>>> import numpy as np
>>> np.set_printoptions(precision=2, suppress=True, linewidth=100)
>>> def tidy(a):
...     return np.round(a, 2) + 0
... 
>>> X = np.array([[0, 0, 2, 3, 2],
...     [0, 1, 1, 0, 0],
...     [3, 1, 3, 2, 0],
...     [3, 0, 1, 1, 0],
...     [1, 2, 0, 0, 0]])
>>> X[:, 4] = -1 * X[:, 3]
>>> X
array([[ 0,  0,  2,  3, -3],
       [ 0,  1,  1,  0,  0],
       [ 3,  1,  3,  2, -2],
       [ 3,  0,  1,  1, -1],
       [ 1,  2,  0,  0,  0]])
>>> left, s, Vh = np.linalg.svd(X)
>>> np.argmax(s[:-1] / (s[1:] + 1e-6)) + 1
np.int64(4)
>>> B = left[:, :4] @ np.diag(s[:4]) @ Vh[:4]
>>> np.linalg.matrix_rank(B)
np.int64(4)
>>> m1 = np.load("x.npy")
>>> m1
array([[ 0,  2,  0],
       [ 0,  0, -3],
       [ 0,  0,  0]])
>>> rank = np.linalg.matrix_rank(m1)
>>> rank
np.int64(2)
>>> null = np.linalg.svd(m1)[2][rank:].T
>>> [int(np.linalg.matrix_rank(m1[:, :j + 1])) for j in range(3)]
[0, 1, 2]
>>> null[:, 0] / null[np.abs(null[:, 0]).round(6).argmax(), 0]
array([ 1., -0., -0.])
>>> np.linalg.matrix_rank(m1.T @ m1), np.linalg.matrix_rank(m1 @ m1.T)
(np.int64(2), np.int64(2))
>>> J = np.load("a.npy")
>>> J
array([[3., 1., 0.],
       [0., 3., 1.],
       [0., 0., 3.]])
>>> np.prod(np.diag(J)), tidy(np.linalg.det(J))
(np.float64(27.0), np.float64(27.0))
>>> M = np.array([[-1.0, -1.2, 1.5, 1.2],
...     [0.6, 0.5, -0.8, 2.3],
...     [-0.9, -0.7, -1.0, 0.7],
...     [2.0, -1.0, -0.4, -0.8],
...     [1.0, -1.1, 1.4, -0.1],
...     [0.5, 0.4, -0.6, 0.4],
...     [-1.8, -0.3, -0.5, 2.0]])
>>> M
array([[-1. , -1.2,  1.5,  1.2],
       [ 0.6,  0.5, -0.8,  2.3],
       [-0.9, -0.7, -1. ,  0.7],
       [ 2. , -1. , -0.4, -0.8],
       [ 1. , -1.1,  1.4, -0.1],
       [ 0.5,  0.4, -0.6,  0.4],
       [-1.8, -0.3, -0.5,  2. ]])
>>> B = np.c_[M[:, :2] @ np.array([[1, -2], [1, -3]]), np.array([0, 0, 1, 1, 3, 3, 3])]
>>> tidy(B)
array([[-2.2,  5.6,  0. ],
       [ 1.1, -2.7,  0. ],
       [-1.6,  3.9,  1. ],
       [ 1. , -1. ,  1. ],
       [-0.1,  1.3,  3. ],
       [ 0.9, -2.2,  3. ],
       [-2.1,  4.5,  3. ]])
>>> tidy(np.linalg.norm(B - M @ np.linalg.lstsq(M, B)[0], axis=0))
array([0.  , 0.  , 4.35])
>>> np.linalg.matrix_rank(np.c_[M, B])
np.int64(5)
>>> tidy(np.linalg.lstsq(M, B[:, 0])[0])
array([1., 1., 0., 0.])
>>> tidy(np.linalg.norm(M, axis=1))
array([2.48, 2.56, 1.67, 2.41, 2.04, 0.96, 2.75])
>>> tidy(np.linalg.norm(M, 2))
np.float64(4.14)
>>> np.linalg.norm(M, axis=1).argmax()
np.int64(6)
>>> tidy(np.linalg.norm(M[6], 1)), tidy(np.linalg.norm(M[6], np.inf))
(np.float64(4.6), np.float64(2.0))
>>> tidy(np.linalg.norm(M, axis=0))
array([3.26, 2.15, 2.57, 3.47])
>>> mat = np.loadtxt("w.csv", delimiter=",")
>>> mat
array([[-14.,   8.,  -7.],
       [ 16.,   5.,   8.],
       [ -4.,  -3.,  -2.]])
>>> left, s, Vh = np.linalg.svd(mat)
>>> tidy(s)
array([24.21,  9.85,  0.  ])
>>> B = left[:, :2] @ np.diag(s[:2]) @ Vh[:2]
>>> np.linalg.matrix_rank(mat, rtol=0.05)
np.int64(2)
>>> tidy(np.linalg.norm(mat - B, 2)), tidy(s[2])
(np.float64(0.0), np.float64(0.0))
>>> np.linalg.matrix_rank(B)
np.int64(2)
>>> tidy(np.abs(mat - B).max())
np.float64(0.0)
>>> tidy(B)
array([[-14.,   8.,  -7.],
       [ 16.,   5.,   8.],
       [ -4.,  -3.,  -2.]])
>>> B = np.array([[-2, 1, -5, -1], [0, 2, -3, 1], [3, 5, 5, 3], [-2, 5, -5, 2]])
>>> W0 = np.triu(B)
>>> W0
array([[-2,  1, -5, -1],
       [ 0,  2, -3,  1],
       [ 0,  0,  5,  3],
       [ 0,  0,  0,  2]])
>>> B = W0[0, 0] * W0[1:] - np.outer(W0[1:, 0], W0[0])
>>> B
array([[  0,  -4,   6,  -2],
       [  0,   0, -10,  -6],
       [  0,   0,   0,  -4]])
>>> np.flatnonzero(~B.round(6).any(axis=1))
array([], dtype=int64)
>>> W = np.array([[-4, -4, 5, -4, -4, 2],
...     [2, 2, 1, 0, -2, 1],
...     [-4, 5, -3, -1, 4, 1],
...     [-5, 0, -3, 4, -2, -2]])
>>> coef = np.array([-3, 0, 3, 3, -1, 3])
>>> act = np.maximum(B @ W + coef, 0)
>>> np.linalg.matrix_rank(act)
np.int64(3)
>>> W2 = np.array([[-2, 2], [2, -1], [-1, -1], [1, 2], [-2, 1], [-1, 1]])
>>> act @ W2
array([[ -35,   22],
       [-190,   88],
       [ -74,   37]])
>>> proj = np.triu(np.array([[0, 0, 1, 2], [1, -1, -1, -1], [-1, 3, 1, -1], [1, 2, -3, -3]]), 1) + np.eye(4)
>>> B = proj @ W0 @ np.linalg.inv(proj)
>>> np.trace(B), np.trace(W0)
(np.float64(7.0), np.int64(7))
>>> tidy(np.linalg.det(B))
np.float64(-40.0)
>>> np.linalg.matrix_rank(B)
np.int64(4)
>>> proj @ W0 - W0 @ proj
array([[ 0.,  0.,  8.,  7.],
       [ 0.,  0., -3., -6.],
       [ 0.,  0.,  0.,  3.],
       [ 0.,  0.,  0.,  0.]])
>>> data = np.loadtxt("sample14.csv", delimiter=",")
>>> data
array([[4.05, 3.  , 0.  ],
       [2.  , 4.05, 5.  ],
       [4.  , 3.  , 0.05]])
>>> tidy(np.linalg.norm(data))
np.float64(9.79)
>>> data.shape
(3, 3)
>>> tidy(np.linalg.svd(data, compute_uv=False))
array([8.76, 4.36, 0.01])
>>> np.linalg.matrix_rank(data)
np.int64(3)
>>> data.sum(axis=0)
array([10.05, 10.05,  5.05])
>>> np.unravel_index(np.abs(data).argmax(), data.shape)
(np.int64(1), np.int64(2))
>>> np.count_nonzero(data)
np.int64(8)
>>> np.linalg.rank(data)
Traceback (most recent call last):
  File "<python-input-70>", line 1, in <module>
    np.linalg.rank(data)
    ^^^^^^^^^^^^^^
AttributeError: module 'numpy.linalg' has no attribute 'rank'
